$ ipython --no-banner

In [1]: import numpy as np

In [2]: import numpy.linalg as la

In [3]: np.set_printoptions(suppress=True, linewidth=160)

In [4]: feats = np.loadtxt("block13.csv", delimiter=",")

In [5]: feats
Out[5]: 
array([[5., 2., 0., 3.],
       [2., 1., 0., 0.],
       [0., 0., 1., 0.],
       [0., 3., 0., 4.]])

In [6]: # 2 blocks once reordered

In [7]: hat = np.triu(np.array([[1, 0, 2, 0], [3, 3, 2, 2], [2, 1, 3, 1], [0, 2, 1, 3]]), 1) + np.eye(4)

In [8]: M2 = hat @ feats @ la.inv(hat)

In [9]: np.round(np.poly(M2), 1)
Out[9]: array([  1., -11.,  35., -47.,  22.])

In [10]: M2
Out[10]: 
array([[  5.,   2., -12.,  11.],
       [  2.,   7., -16.,  10.],
       [  0.,   3.,  -5.,   3.],
       [  0.,   3.,  -6.,   4.]])

In [11]: np.trace(M2), np.trace(feats)
Out[11]: (np.float64(11.0), np.float64(11.0))

In [12]: hat @ feats - feats @ hat
Out[12]: 
array([[  0.,   0., -12.,  -4.],
       [  0.,   6.,  -4.,   6.],
       [  0.,   3.,   0.,   3.],
       [  0.,   0.,  -6.,  -6.]])

In [13]: round(float(la.det(M2)), 1)
Out[13]: 22.0

In [14]: O, Rm = la.qr(M2)

In [15]: np.round(O @ Rm, 1)
Out[15]: 
array([[  5.,   2., -12.,  11.],
       [  2.,   7., -16.,  10.],
       [  0.,   3.,  -5.,   3.],
       [  0.,   3.,  -6.,   4.]])

In [16]: np.round(O.T @ O, 1) + 0
Out[16]: 
array([[1., 0., 0., 0.],
       [0., 1., 0., 0.],
       [0., 0., 1., 0.],
       [0., 0., 0., 1.]])

In [17]: Rm.round(1)
Out[17]: 
array([[ -5.4,  -4.5,  17.1, -13.9],
       [  0. ,  -7.2,  13. ,  -7.1],
       [  0. ,   0. ,  -0.7,   0.8],
       [  0. ,   0. ,   0. ,   0.8]])

In [18]: np.round(np.abs(np.diag(Rm)), 1)
Out[18]: array([5.4, 7.2, 0.7, 0.8])

In [19]: O.shape, Rm.shape
Out[19]: ((4, 4), (4, 4))

In [20]: np.allclose(Rm.T @ Rm, M2.T @ M2)
Out[20]: True
